$ ipython --no-banner

In [1]: import numpy as np

In [2]: np.set_printoptions(precision=2, suppress=True, linewidth=120)

In [3]: rnd = lambda a: np.round(a, 2) + 0

In [4]: r0 = np.array([2, 1, 2, 2, 2])

In [5]: r1 = np.array([-3, -1, 3, -3, 2, -1, 2, 1])

In [6]: K = np.outer(r0, r1)

In [7]: K
Out[7]: 
array([[-6, -2,  6, -6,  4, -2,  4,  2],
       [-3, -1,  3, -3,  2, -1,  2,  1],
       [-6, -2,  6, -6,  4, -2,  4,  2],
       [-6, -2,  6, -6,  4, -2,  4,  2],
       [-6, -2,  6, -6,  4, -2,  4,  2]])

In [8]: rnd(K @ np.linalg.pinv(K) @ K)
Out[8]: 
array([[-6., -2.,  6., -6.,  4., -2.,  4.,  2.],
       [-3., -1.,  3., -3.,  2., -1.,  2.,  1.],
       [-6., -2.,  6., -6.,  4., -2.,  4.,  2.],
       [-6., -2.,  6., -6.,  4., -2.,  4.,  2.],
       [-6., -2.,  6., -6.,  4., -2.,  4.,  2.]])

In [9]: try:
   ...:     np.linalg.inv(K)
   ...: except np.linalg.LinAlgError as e:
   ...:     print("failed:", e)
   ...: 
failed: Last 2 dimensions of the array must be square

In [10]: np.unique(K.round(6), axis=0).shape
Out[10]: (2, 8)

In [11]: rnd(np.linalg.norm(K) ** 2 / np.linalg.norm(K, 2) ** 2)
Out[11]: np.float64(1.0)

In [12]: rnd(np.linalg.norm(K, 2))
Out[12]: np.float64(25.42)

In [13]: K[2] @ K[3]
Out[13]: np.int64(152)

In [14]: rnd(np.linalg.norm(K, axis=0))
Out[14]: array([12.37,  4.12, 12.37, 12.37,  8.25,  4.12,  8.25,  4.12])

In [15]: rnd(np.linalg.norm(K[2], 1)), rnd(np.linalg.norm(K[2], np.inf))
Out[15]: (np.float64(32.0), np.float64(6.0))

In [16]: np.linalg.cond(K) > 100
Out[16]: np.True_

In [17]: [round(float(x), 2) for x in np.linalg.svd(K, compute_uv=False)[:3]]
Out[17]: [25.42, 0.0, 0.0]

In [18]: np.argsort(-np.linalg.norm(K, axis=0).round(6), kind="stable")[:3]
Out[18]: array([0, 2, 3])

In [19]: Uu, sig, vt = np.linalg.svd(K)

In [20]: np.argmax(sig[:-1] / (sig[1:] + 1e-6)) + 1
Out[20]: np.int64(1)

In [21]: A2 = Uu[:, :1] @ np.diag(sig[:1]) @ vt[:1]

In [22]: rnd(np.linalg.norm(K - A2) / np.linalg.norm(K))
Out[22]: np.float64(0.0)

In [23]: np.linalg.matrix_rank(K, rtol=0.05)
Out[23]: np.int64(1)

In [24]: rnd(np.abs(K - A2).max())
Out[24]: np.float64(0.0)

In [25]: rnd(A2)
Out[25]: 
array([[-6., -2.,  6., -6.,  4., -2.,  4.,  2.],
       [-3., -1.,  3., -3.,  2., -1.,  2.,  1.],
       [-6., -2.,  6., -6.,  4., -2.,  4.,  2.],
       [-6., -2.,  6., -6.,  4., -2.,  4.,  2.],
       [-6., -2.,  6., -6.,  4., -2.,  4.,  2.]])

In [26]: x = np.array([-6, -4, 8, -7, -1, 0, -7, -1])

In [27]: np.linalg.norm(K @ x) <= np.linalg.norm(K, 2) * np.linalg.norm(x) + 1e-9
Out[27]: np.True_

In [28]: (K * x).sum(axis=1)
Out[28]: array([100,  50, 100, 100, 100])

In [29]: rng = np.random.default_rng(24906)

In [30]: labels = rng.integers(0, 2, 5)

In [31]: M = (labels[:, None] == labels) * 4 + np.eye(5)

In [32]: M
Out[32]: 
array([[5., 0., 4., 4., 0.],
       [0., 5., 0., 0., 4.],
       [4., 0., 5., 4., 0.],
       [4., 0., 4., 5., 0.],
       [0., 4., 0., 0., 5.]])

In [33]: A2 = np.linalg.invert(M)
---------------------------------------------------------------------------
AttributeError                            Traceback (most recent call last)
Cell In[33], line 1
----> 1 A2 = np.linalg.invert(M)

AttributeError: module 'numpy.linalg' has no attribute 'invert'

In [34]: A2 = np.linalg.inv(M)

In [35]: rnd(M @ A2)
Out[35]: 
array([[1., 0., 0., 0., 0.],
       [0., 1., 0., 0., 0.],
       [0., 0., 1., 0., 0.],
       [0., 0., 0., 1., 0.],
       [0., 0., 0., 0., 1.]])

In [36]: rnd(np.linalg.det(M) * np.linalg.det(A2))
Out[36]: np.float64(1.0)

In [37]: rnd(np.linalg.slogdet(M)[0])
Out[37]: np.float64(1.0)

In [38]: rnd(np.linalg.cond(M))
Out[38]: np.float64(13.0)

In [39]: X = np.load("layer17.npy")

In [40]: X
Out[40]: 
array([[-1.5 , -0.21,  1.85,  4.2 , -1.81, -3.01, -1.25, -4.13,  1.66, -0.68],
       [ 0.08, -0.22,  0.94,  1.37,  0.54, -0.65, -0.2 , -1.58,  0.86,  0.41],
       [-1.  , -0.61,  0.73,  2.  , -0.99, -0.95, -1.04, -1.49,  0.29, -0.1 ],
       [ 2.26, -0.73,  0.09, -3.46,  4.03,  3.33,  1.27,  2.25,  0.12,  3.86],
       [-0.1 ,  0.29, -1.05, -3.25, -0.91,  1.32,  0.65,  2.57, -0.66,  1.11],
       [ 3.22, -0.8 , -1.7 , -1.57,  6.  ,  4.03,  0.73,  3.49, -2.58, -0.77],
       [ 2.1 ,  0.02,  0.4 , -0.6 ,  3.62,  1.18,  1.05,  0.01,  0.54,  1.04],
       [-2.86,  0.03,  2.43,  4.36, -4.35, -4.35, -1.53, -5.14,  2.59, -0.02]])

In [41]: np.linalg.cond(X) > 100
Out[41]: np.True_

In [42]: np.linalg.matrix_rank(X, rtol=0.1)
Out[42]: np.int64(3)

In [43]: rnd(X.sum(axis=1))
Out[43]: array([-4.88,  1.55, -3.16, 13.02, -0.03, 10.05,  9.36, -8.84])

In [44]: np.count_nonzero(X)
Out[44]: np.int64(80)

In [45]: np.abs(X).max()
Out[45]: np.float64(6.0)

In [46]: X[8]
---------------------------------------------------------------------------
IndexError                                Traceback (most recent call last)
Cell In[46], line 1
----> 1 X[8]

IndexError: index 8 is out of bounds for axis 0 with size 8

In [47]: np.zeros(8, 10)
---------------------------------------------------------------------------
TypeError                                 Traceback (most recent call last)
Cell In[47], line 1
----> 1 np.zeros(8, 10)

TypeError: Cannot interpret '10' as a data type

In [48]: A2 = K / np.linalg.norm(K, axis=1, keepdims=True)

In [49]: G = A2 @ A2.T

In [50]: (G - 2 * np.eye(5)).round(6).argmax(axis=1)
Out[50]: array([1, 0, 0, 0, 0])

In [51]: (np.abs(G) > 0.9).astype(int)
Out[51]: 
array([[1, 1, 1, 1, 1],
       [1, 1, 1, 1, 1],
       [1, 1, 1, 1, 1],
       [1, 1, 1, 1, 1],
       [1, 1, 1, 1, 1]])

In [52]: arr = np.load("test14.npy")

In [53]: arr
Out[53]: 
array([[ 0.,  0., -4.],
       [ 0.,  0., -9.],
       [-4., -9.,  0.]])

In [54]: A2 = arr / np.sqrt((arr ** 2).mean(axis=1, keepdims=True))

In [55]: np.linalg.matrix_rank(arr - arr.mean(axis=1, keepdims=True))
Out[55]: np.int64(2)

In [56]: Uu, sig, vt = np.linalg.svd(arr)

In [57]: np.argmax(sig[:-1] / (sig[1:] + 1e-6)) + 1
Out[57]: np.int64(2)

In [58]: A2 = Uu[:, :2] @ np.diag(sig[:2]) @ vt[:2]

In [59]: rnd(np.linalg.norm(arr - A2) / np.linalg.norm(arr))
Out[59]: np.float64(0.0)

In [60]: np.abs(arr - A2).max()
Out[60]: np.float64(0.0)

In [61]: np.linalg.matrix_rank(A2)
Out[61]: np.int64(2)

In [62]: np.all(np.linalg.eigvalsh(arr) > 0)
Out[62]: np.False_

In [63]: Uu, sig, vt = np.linalg.svd(arr)

In [64]: vecs = vt[:(sig > 1e-8).sum()]

In [65]: x = arr[1] + 4 * arr[2] + rng.integers(2) * np.eye(3)[2]

In [66]: x
Out[66]: array([-16., -36.,  -8.])

In [67]: rnd(np.linalg.norm(x - vecs.T @ vecs @ x))
Out[67]: np.float64(0.0)

In [68]: rnd(vecs.T @ vecs)
Out[68]: 
array([[0.16, 0.37, 0.  ],
       [0.37, 0.84, 0.  ],
       [0.  , 0.  , 1.  ]])

In [69]: np.linalg.matrix_rank(np.vstack([arr, x]))
Out[69]: np.int64(2)

In [70]: np.allclose(vecs.T @ vecs @ x, x)
Out[70]: True

In [71]: r0 = np.array([-3, 5])

In [72]: np.polyval(r0, arr[2])
Out[72]: array([17., 32.,  5.])

In [73]: mat = np.loadtxt("data.csv", delimiter=",")

In [74]: mat
Out[74]: 
array([[ 10.,  -8.,  13.,  17.,  -1., -10.,  12.,   3.,   2.,  10.],
       [ -8.,  26., -23., -29., -23.,   8.,  10.,  -1., -24.,  -8.],
       [ 13., -23.,  25.,  32.,  14., -13.,   3.,   3.,  17.,  13.],
       [ 17., -29.,  32.,  41.,  17., -17.,   5.,   4.,  21.,  17.],
       [ -1., -23.,  14.,  17.,  29.,   1., -25.,  -2.,  27.,  -1.],
       [-10.,   8., -13., -17.,   1.,  10., -12.,  -3.,  -2., -10.],
       [ 12.,  10.,   3.,   5., -25., -12.,  34.,   5., -20.,  12.],
       [  3.,  -1.,   3.,   4.,  -2.,  -3.,   5.,   1.,  -1.,   3.],
       [  2., -24.,  17.,  21.,  27.,  -2., -20.,  -1.,  26.,   2.],
       [ 10.,  -8.,  13.,  17.,  -1., -10.,  12.,   3.,   2.,  10.]])

In [75]: np.unique(mat.round(6), axis=0).shape
Out[75]: (9, 10)

In [76]: rnd(np.trace(np.linalg.pinv(mat) @ mat))
Out[76]: np.float64(2.0)

In [77]: np.linalg.lstsq(mat[:-1].T, mat[-1])[2]
Out[77]: np.int32(2)

In [78]: np.abs(np.diag(np.linalg.qr(mat)[1])) > 1e-9
Out[78]: array([ True,  True, False, False, False, False, False, False, False, False])

In [79]: m1 = np.load("run14.npy")

In [80]: m1
Out[80]: 
array([[ 0.8, -0.1,  0.4,  0.5,  0.2,  2.3, -0.8, -2. ],
       [ 0.5,  2.4,  0.1, -0.6, -0.2,  0.6, -0.5,  0.5],
       [-0.3,  0.6,  0. ,  0.9, -1.4, -0.8,  1.7,  0. ],
       [ 0.5, -0.8, -1.3, -1.1,  0.8,  1.1, -0.2, -0.7],
       [-1.5,  1.7,  1.2,  0.5,  0.5,  1.3, -1.3, -0.5],
       [-1. ,  0.5, -0.6, -0.8, -0.2, -0.9,  0.7,  0.1],
       [ 0.5, -1.2,  0.8,  0.2,  1.4,  0.5,  0.5, -0.2]])

In [81]: x = np.array([-1, 2, 0, -2, 3, 0, -3, -1, -1, -2])

In [82]: h1 = np.maximum(X @ x, 0)

In [83]: rnd(X.T @ h1)
Out[83]: array([ 59.53, -12.74, -23.28, -30.51, 109.44,  69.09,  16.97,  54.68, -35.64,  -1.61])

In [84]: rnd(h1)
Out[84]: array([ 0.  ,  0.  ,  0.  ,  1.39,  0.  , 14.76,  4.22,  0.  ])

In [85]: X * (h1 > 1e-9)[:, None]
Out[85]: 
array([[-0.  , -0.  ,  0.  ,  0.  , -0.  , -0.  , -0.  , -0.  ,  0.  , -0.  ],
       [ 0.  , -0.  ,  0.  ,  0.  ,  0.  , -0.  , -0.  , -0.  ,  0.  ,  0.  ],
       [-0.  , -0.  ,  0.  ,  0.  , -0.  , -0.  , -0.  , -0.  ,  0.  , -0.  ],
       [ 2.26, -0.73,  0.09, -3.46,  4.03,  3.33,  1.27,  2.25,  0.12,  3.86],
       [-0.  ,  0.  , -0.  , -0.  , -0.  ,  0.  ,  0.  ,  0.  , -0.  ,  0.  ],
       [ 3.22, -0.8 , -1.7 , -1.57,  6.  ,  4.03,  0.73,  3.49, -2.58, -0.77],
       [ 2.1 ,  0.02,  0.4 , -0.6 ,  3.62,  1.18,  1.05,  0.01,  0.54,  1.04],
       [-0.  ,  0.  ,  0.  ,  0.  , -0.  , -0.  , -0.  , -0.  ,  0.  , -0.  ]])

In [86]: r0, r1 = m1[0], m1[4]

In [87]: r0 @ r1
Out[87]: np.float64(4.49)

In [88]: rnd(r0 @ r0)
Out[88]: np.float64(11.03)

In [89]: pr = (r0 @ r1) / (r0 @ r0) * r0

In [90]: rnd((r1 - pr) @ r0)
Out[90]: np.float64(0.0)

In [91]: rnd(pr)
Out[91]: array([ 0.33, -0.04,  0.16,  0.2 ,  0.08,  0.94, -0.33, -0.81])

In [92]: def softmax(z):
    ...:     e = np.exp(z - z.max(axis=-1, keepdims=True))
    ...:     return e / e.sum(axis=-1, keepdims=True)
    ...: 

In [93]: rnd(softmax(m1[3] + 5))
Out[93]: array([0.18, 0.05, 0.03, 0.04, 0.24, 0.32, 0.09, 0.05])

In [94]: rnd(softmax(m1[3]))
Out[94]: array([0.18, 0.05, 0.03, 0.04, 0.24, 0.32, 0.09, 0.05])

In [95]: S = m1 @ m1.T / np.sqrt(8)

In [96]: softmax(S).round(6).argmax(axis=1)
Out[96]: array([0, 1, 2, 3, 4, 5, 6])

In [97]: E = np.loadtxt("mat.csv", delimiter=",")

In [98]: E
Out[98]: 
array([[ -1.,  -1.,  -1.,  -1.,  -1.,  -1.,  -1.,  -1.,  -1.,  -1.],
       [ -1.,  -2.,  -2.,  -2.,  -2.,  -2.,  -2.,  -2.,  -2.,  -2.],
       [ -1.,  -2.,  -3.,  -3.,  -3.,  -3.,  -3.,  -3.,  -3.,  -3.],
       [ -1.,  -2.,  -3.,  -4.,  -4.,  -4.,  -4.,  -4.,  -4.,  -4.],
       [ -1.,  -2.,  -3.,  -4.,  -5.,  -5.,  -5.,  -5.,  -5.,  -5.],
       [ -1.,  -2.,  -3.,  -4.,  -5.,  -6.,  -6.,  -6.,  -6.,  -6.],
       [ -1.,  -2.,  -3.,  -4.,  -5.,  -6.,  -7.,  -7.,  -7.,  -7.],
       [ -1.,  -2.,  -3.,  -4.,  -5.,  -6.,  -7.,  -8.,  -8.,  -8.],
       [ -1.,  -2.,  -3.,  -4.,  -5.,  -6.,  -7.,  -8.,  -9.,  -9.],
       [ -1.,  -2.,  -3.,  -4.,  -5.,  -6.,  -7.,  -8.,  -9., -10.]])

In [99]: evals, vecs = np.linalg.eigh(E)

In [100]: np.unique(evals.round(6) + 0, return_counts=True)[1]
Out[100]: array([1, 1, 1, 1, 1, 1, 1, 1, 1, 1])

In [101]: rnd(evals)
Out[101]: array([-44.77,  -5.05,  -1.87,  -1.  ,  -0.64,  -0.47,  -0.37,  -0.31,  -0.27,  -0.26])

In [102]: (evals > 1e-8).sum(), (evals < -1e-8).sum()
Out[102]: (np.int64(0), np.int64(10))

In [103]: rnd(np.linalg.svd(E, compute_uv=False))
Out[103]: array([44.77,  5.05,  1.87,  1.  ,  0.64,  0.47,  0.37,  0.31,  0.27,  0.26])

In [104]: rnd(np.linalg.eigvalsh(E + -3 * np.eye(10)))
Out[104]: array([-47.77,  -8.05,  -4.87,  -4.  ,  -3.64,  -3.47,  -3.37,  -3.31,  -3.27,  -3.26])

In [105]: rnd(vecs @ np.diag(evals) @ vecs.T)
Out[105]: 
array([[ -1.,  -1.,  -1.,  -1.,  -1.,  -1.,  -1.,  -1.,  -1.,  -1.],
       [ -1.,  -2.,  -2.,  -2.,  -2.,  -2.,  -2.,  -2.,  -2.,  -2.],
       [ -1.,  -2.,  -3.,  -3.,  -3.,  -3.,  -3.,  -3.,  -3.,  -3.],
       [ -1.,  -2.,  -3.,  -4.,  -4.,  -4.,  -4.,  -4.,  -4.,  -4.],
       [ -1.,  -2.,  -3.,  -4.,  -5.,  -5.,  -5.,  -5.,  -5.,  -5.],
       [ -1.,  -2.,  -3.,  -4.,  -5.,  -6.,  -6.,  -6.,  -6.,  -6.],
       [ -1.,  -2.,  -3.,  -4.,  -5.,  -6.,  -7.,  -7.,  -7.,  -7.],
       [ -1.,  -2.,  -3.,  -4.,  -5.,  -6.,  -7.,  -8.,  -8.,  -8.],
       [ -1.,  -2.,  -3.,  -4.,  -5.,  -6.,  -7.,  -8.,  -9.,  -9.],
       [ -1.,  -2.,  -3.,  -4.,  -5.,  -6.,  -7.,  -8.,  -9., -10.]])

In [106]: x = np.array([2, 0, 0, -1, -1, 1, 0, 1, 0, 2])

In [107]: np.einsum("ij,j->i", E, x)
Out[107]: array([ -4.,  -6.,  -8., -10., -13., -17., -20., -23., -25., -27.])

In [108]: np.linalg.norm(E @ x) <= np.linalg.norm(E, 2) * np.linalg.norm(x) + 1e-9
Out[108]: np.True_

In [109]: (E @ x).argmax()
Out[109]: np.int64(0)

In [110]: E * x
Out[110]: 
array([[ -2.,  -0.,  -0.,   1.,   1.,  -1.,  -0.,  -1.,  -0.,  -2.],
       [ -2.,  -0.,  -0.,   2.,   2.,  -2.,  -0.,  -2.,  -0.,  -4.],
       [ -2.,  -0.,  -0.,   3.,   3.,  -3.,  -0.,  -3.,  -0.,  -6.],
       [ -2.,  -0.,  -0.,   4.,   4.,  -4.,  -0.,  -4.,  -0.,  -8.],
       [ -2.,  -0.,  -0.,   4.,   5.,  -5.,  -0.,  -5.,  -0., -10.],
       [ -2.,  -0.,  -0.,   4.,   5.,  -6.,  -0.,  -6.,  -0., -12.],
       [ -2.,  -0.,  -0.,   4.,   5.,  -6.,  -0.,  -7.,  -0., -14.],
       [ -2.,  -0.,  -0.,   4.,   5.,  -6.,  -0.,  -8.,  -0., -16.],
       [ -2.,  -0.,  -0.,   4.,   5.,  -6.,  -0.,  -8.,  -0., -18.],
       [ -2.,  -0.,  -0.,   4.,   5.,  -6.,  -0.,  -8.,  -0., -20.]])

In [111]: E @ np.ones(10)
Out[111]: array([-10., -19., -27., -34., -40., -45., -49., -52., -54., -55.])

In [112]: E @ x
Out[112]: array([ -4.,  -6.,  -8., -10., -13., -17., -20., -23., -25., -27.])

In [113]: (E * x).sum(axis=1)
Out[113]: array([ -4.,  -6.,  -8., -10., -13., -17., -20., -23., -25., -27.])
